% python3 -q
>>> import numpy as np
>>> from numpy import linalg as LA
>>> np.set_printoptions(precision=1, suppress=True, linewidth=200)
>>> arr = np.loadtxt("sample7.csv", delimiter=",")
>>> print(arr)
[[ -2.7  -6.2   0.3  -1.4   2.8]
 [ -9.5 -13.6   3.6   7.5   6.9]
 [  3.8   4.8  -1.1  -5.7   3. ]
 [  2.5   3.4   0.8  -5.2  -4.8]
 [ 12.   17.2  -2.3  -5.8  -5.8]
 [ -4.8   1.3   0.8  -8.5  -4. ]
 [  2.2 -13.8  -0.5  25.4   2.1]
 [-13.  -11.4   4.1  11.5  -1. ]
 [  0.9   0.6   0.1   8.3   5.5]
 [-13.7 -25.9   5.8   8.9  16.2]
 [ 11.8  -5.   -1.1  38.4  14.9]
 [  1.9   7.3  -1.6 -19.7  -8.2]
 [ -3.    8.4   0.3 -14.9  -1.6]
 [  7.6  -3.7  -3.2   6.    8.4]
 [ -0.2  -8.3  -1.3   8.8   1.3]
 [  7.7   6.4  -1.2  12.4   1.8]
 [  0.    2.4   0.6  -2.4   4.1]
 [  2.6  21.    1.4 -20.3  -9.6]
 [ -0.4  -6.9   1.    3.6   3.2]
 [ -8.2  12.2   5.4 -44.1 -17.1]
 [ -5.7  -4.8   2.5   3.6  -2.4]]
>>> vec = np.array([2, 0, 0, -2, 1])
>>> a = np.maximum(arr @ vec, 0)
>>> print(arr * (a > 1e-9)[:, None])
[[ -2.7  -6.2   0.3  -1.4   2.8]
 [ -0.   -0.    0.    0.    0. ]
 [  3.8   4.8  -1.1  -5.7   3. ]
 [  2.5   3.4   0.8  -5.2  -4.8]
 [ 12.   17.2  -2.3  -5.8  -5.8]
 [ -4.8   1.3   0.8  -8.5  -4. ]
 [  0.   -0.   -0.    0.    0. ]
 [ -0.   -0.    0.    0.   -0. ]
 [  0.    0.    0.    0.    0. ]
 [ -0.   -0.    0.    0.    0. ]
 [  0.   -0.   -0.    0.    0. ]
 [  1.9   7.3  -1.6 -19.7  -8.2]
 [ -3.    8.4   0.3 -14.9  -1.6]
 [  7.6  -3.7  -3.2   6.    8.4]
 [ -0.   -0.   -0.    0.    0. ]
 [  0.    0.   -0.    0.    0. ]
 [  0.    2.4   0.6  -2.4   4.1]
 [  2.6  21.    1.4 -20.3  -9.6]
 [ -0.   -0.    0.    0.    0. ]
 [ -8.2  12.2   5.4 -44.1 -17.1]
 [ -0.   -0.    0.    0.   -0. ]]
>>> print(np.maximum(arr @ (3 * vec), 0))
[  0.6   0.   66.   31.8  89.4  10.2   0.    0.    0.    0.    0.  105.   66.6  34.8   0.    0.   26.7 108.6   0.  164.1   0. ]
>>> print(arr.T @ a)
[  184.5  2505.3   183.5 -4501.7 -1642.2]
>>> print(np.flatnonzero(a > 1e-9))
[ 0  2  3  4  5 11 12 13 16 17 19]
>>> cen = arr - arr.mean(axis=0)
>>> U, sigma, Vh = LA.svd(cen, full_matrices=False)
>>> print(np.round(np.abs(Vh[-1]), 1) + 0)
[0.4 0.1 0.9 0.  0. ]
>>> print(np.round(sigma ** 2 / (sigma ** 2).sum(), 1) + 0)
[0.8 0.2 0.  0.  0. ]
>>> print(np.abs(U[:, 0]).argmax())
19
>>> print((np.sign(U[:, 0]) == np.sign(U[0, 0])).astype(int))
[1 1 0 0 0 0 1 1 1 1 1 0 0 1 1 1 0 0 1 0 1]
>>> print(np.abs(Vh[0]).argmax())
3
>>> print(sigma)
[89.7 46.2 18.7 12.3  4.7]
>>> labels = arr[:, 2] > np.median(arr[:, 2])
>>> f = arr[labels].mean(axis=0) - arr[~labels].mean(axis=0)
>>> print(round(float((((arr - arr.mean(axis=0)) @ f > 0) == labels).mean()), 1))
0.8
>>> print(((arr - arr.mean(axis=0)) @ f > 0).astype(int))
[1 1 0 1 0 1 0 1 0 1 0 1 1 0 0 0 1 1 0 1 1]
>>> print(np.argsort(-np.abs(f).round(6), kind="stable"))
[3 0 2 4 1]
>>> print(labels.astype(int))
[0 1 0 1 0 1 0 1 0 1 0 0 0 0 0 0 1 1 1 1 1]
>>> print(f)
[-8.8 -2.9  3.7 -9.2 -3.1]
>>> Y = np.array([[7, 5, 4], [1, 0, 0], [1, 3, 9], [5, 9, 5], [1, 9, 5]])
>>> print(LA.matrix_rank(arr @ Y))
3
>>> print(np.vstack([arr, Y.T]).shape)
(24, 5)
>>> print(np.einsum("ij->j", arr))
[ -8.2 -14.6  14.4   6.4  15.7]
>>> m1 = np.loadtxt("m.csv", delimiter=",")
>>> print(m1)
[[-0.6  0.2 -0.8]
 [-0.2 -1.  -0.1]
 [-0.8  0.1  0.6]]
>>> vec = np.array([7, 0, 4])
>>> print(LA.inv(m1))
[[-0.6 -0.2 -0.8]
 [ 0.2 -1.   0.1]
 [-0.8 -0.1  0.6]]
>>> print([p for p in range(1, 25) if np.allclose(LA.matrix_power(m1, p), np.eye(3))])
[]
>>> print(np.round(LA.norm(vec), 1), round(float(LA.norm(m1 @ vec)), 1))
8.1 8.1
>>> rng = np.random.default_rng(96596)
>>> labels = rng.permutation(3)
>>> Y = m1[:, labels] * rng.choice([-1, 1], 3)
>>> print(Y)
[[ 0.2  0.6  0.8]
 [-1.   0.2  0.1]
 [ 0.1  0.8 -0.6]]
>>> U, _, Vh = LA.svd(m1.T @ Y)
>>> print(np.round(LA.lstsq(m1, Y)[0], 1) + 0)
[[ 0. -1.  0.]
 [ 1.  0.  0.]
 [ 0.  0. -1.]]
>>> O, R = LA.qr(Y)
>>> print(round(float(abs(R[0, 0])), 1), round(LA.norm(Y[:, 0]), 1))
1.0 1.0
>>> print(R.round(1) + 0)
[[-1.  0.  0.]
 [ 0. -1.  0.]
 [ 0.  0. -1.]]
>>> print(np.round(O.T @ O, 1) + 0)
[[1. 0. 0.]
 [0. 1. 0.]
 [0. 0. 1.]]
>>> print(O.shape, R.shape)
(3, 3) (3, 3)
>>> print(np.allclose(R.T @ R, Y.T @ Y))
True
>>> print(O)
[[-0.2 -0.6 -0.8]
 [ 1.  -0.2 -0.1]
 [-0.1 -0.8  0.6]]
>>> def softmax(z):
...     e = np.exp(z - z.max(axis=-1, keepdims=True))
...     return e / e.sum(axis=-1, keepdims=True)
... 
>>> print(softmax(O[0] + 4))
[0.4 0.3 0.2]
>>> att = O @ O.T / np.sqrt(3)
>>> print(softmax(att)[0] @ O)
[ 0.1 -0.5 -0.2]
>>> print(softmax(att).round(6).argmax(axis=1))
[0 1 2]
>>> W0 = np.loadtxt("arr.csv", delimiter=",")
>>> print(W0)
[[-0.7 -0.6  0.4]
 [ 0.7 -0.3  0.6]
 [-0.2  0.7  0.6]]
>>> print(np.round(W0 @ W0.T, 1) + 0)
[[1. 0. 0.]
 [0. 1. 0.]
 [0. 0. 1.]]
>>> print(LA.norm(W0, axis=0))
[1. 1. 1.]
>>> U, sigma, Vh = LA.svd(W0, full_matrices=False)
>>> print(sigma)
[1. 1. 1.]
>>> print(np.round(U.T @ W0 @ Vh.T, 1) + 0)
[[1. 0. 0.]
 [0. 1. 0.]
 [0. 0. 1.]]
>>> print(np.round(U.T @ U, 1) + 0)
[[1. 0. 0.]
 [0. 1. 0.]
 [0. 0. 1.]]
>>> print(np.cumsum(sigma ** 2) / np.sum(sigma ** 2))
[0.3 0.7 1. ]
>>> print(np.round(np.abs(LA.eigvals(W0)).max(), 1))
1.0
>>> print(np.round(np.trace(W0), 1))
-0.4
>>> print(round(LA.det(W0), 1))
1.0
>>> print(np.allclose(W0 @ W0.T, W0.T @ W0))
True
>>> print(np.round(W0 @ W0, 1) + 0)
[[ 0.   0.9 -0.4]
 [-0.9  0.2  0.5]
 [ 0.5  0.4  0.8]]
>>> labels = rng.permutation(3)
>>> Y = W0[:, labels] * rng.choice([-1, 1], 3)
>>> print(Y)
[[ 0.6 -0.7  0.4]
 [ 0.3  0.7  0.6]
 [-0.7 -0.2  0.6]]
>>> U, _, Vh = LA.svd(W0.T @ Y)
>>> print(labels)
[1 0 2]
>>> print(np.round(U @ Vh, 1) + 0)
[[ 0.  1.  0.]
 [-1.  0.  0.]
 [ 0.  0.  1.]]
>>> M = np.load("data.npy")
>>> print(M)
[[ 1 -2  1  1 -4 -3 -1]
 [ 0 -5  3  0 -4  0 -1]
 [ 2 -1  2  1 -6 -4 -1]
 [ 0 -1  2 -2 -3 -2  0]
 [ 0  0  0  0  0  0  0]
 [ 0  0  0  0  0  0  0]
 [ 0 -3  1  2 -5 -2 -2]
 [ 0  0  0  0  0  0  0]
 [ 0  0  0  0  0  0  0]
 [ 0  0  0  0  0  0  0]
 [ 3  0  3  2 -4 -2  0]
 [ 0 -4  2 -1 -5 -4 -1]
 [ 0  1 -3  2  0  0 -2]
 [-2 -3  0 -3 -3 -3 -1]
 [-1 -1 -1 -1 -2 -2 -1]
 [ 1  3 -1  2 -3 -3 -1]
 [ 2 -2  1  1 -5 -2 -2]
 [ 1  3 -1  2 -3 -3 -1]
 [ 0  0  0  0  0  0  0]
 [ 2 -1  2  2 -2 -1  0]
 [ 0  0  0  0  0  0  0]]
>>> blk = np.stack([M, 4 * M, M[::-1]])
>>> print(blk.sum(axis=0))
[[  5 -10   5   5 -20 -15  -5]
 [  2 -26  17   2 -22  -1  -5]
 [ 10  -5  10   5 -30 -20  -5]
 [  1  -2   9  -8 -18 -13  -1]
 [  2  -2   1   1  -5  -2  -2]
 [  1   3  -1   2  -3  -3  -1]
 [ -1 -16   4   9 -27 -12 -11]
 [ -2  -3   0  -3  -3  -3  -1]
 [  0   1  -3   2   0   0  -2]
 [  0  -4   2  -1  -5  -4  -1]
 [ 18   0  18  12 -24 -12   0]
 [  0 -20  10  -5 -25 -20  -5]
 [  0   5 -15  10   0   0 -10]
 [-10 -15   0 -15 -15 -15  -5]
 [ -5  -8  -4  -3 -15 -12  -7]
 [  5  15  -5  10 -15 -15  -5]
 [ 10 -10   5   5 -25 -10 -10]
 [  5  14  -3   8 -18 -17  -5]
 [  2  -1   2   1  -6  -4  -1]
 [ 10 -10  13  10 -14  -5  -1]
 [  1  -2   1   1  -4  -3  -1]]
>>> print(LA.norm(blk, axis=(1, 2)))
[22.8 91.4 22.8]
>>> print(blk.shape)
(3, 21, 7)
>>> print(np.einsum("bij,cij->bc", blk, blk))
[[ 522 2088  124]
 [2088 8352  496]
 [ 124  496  522]]
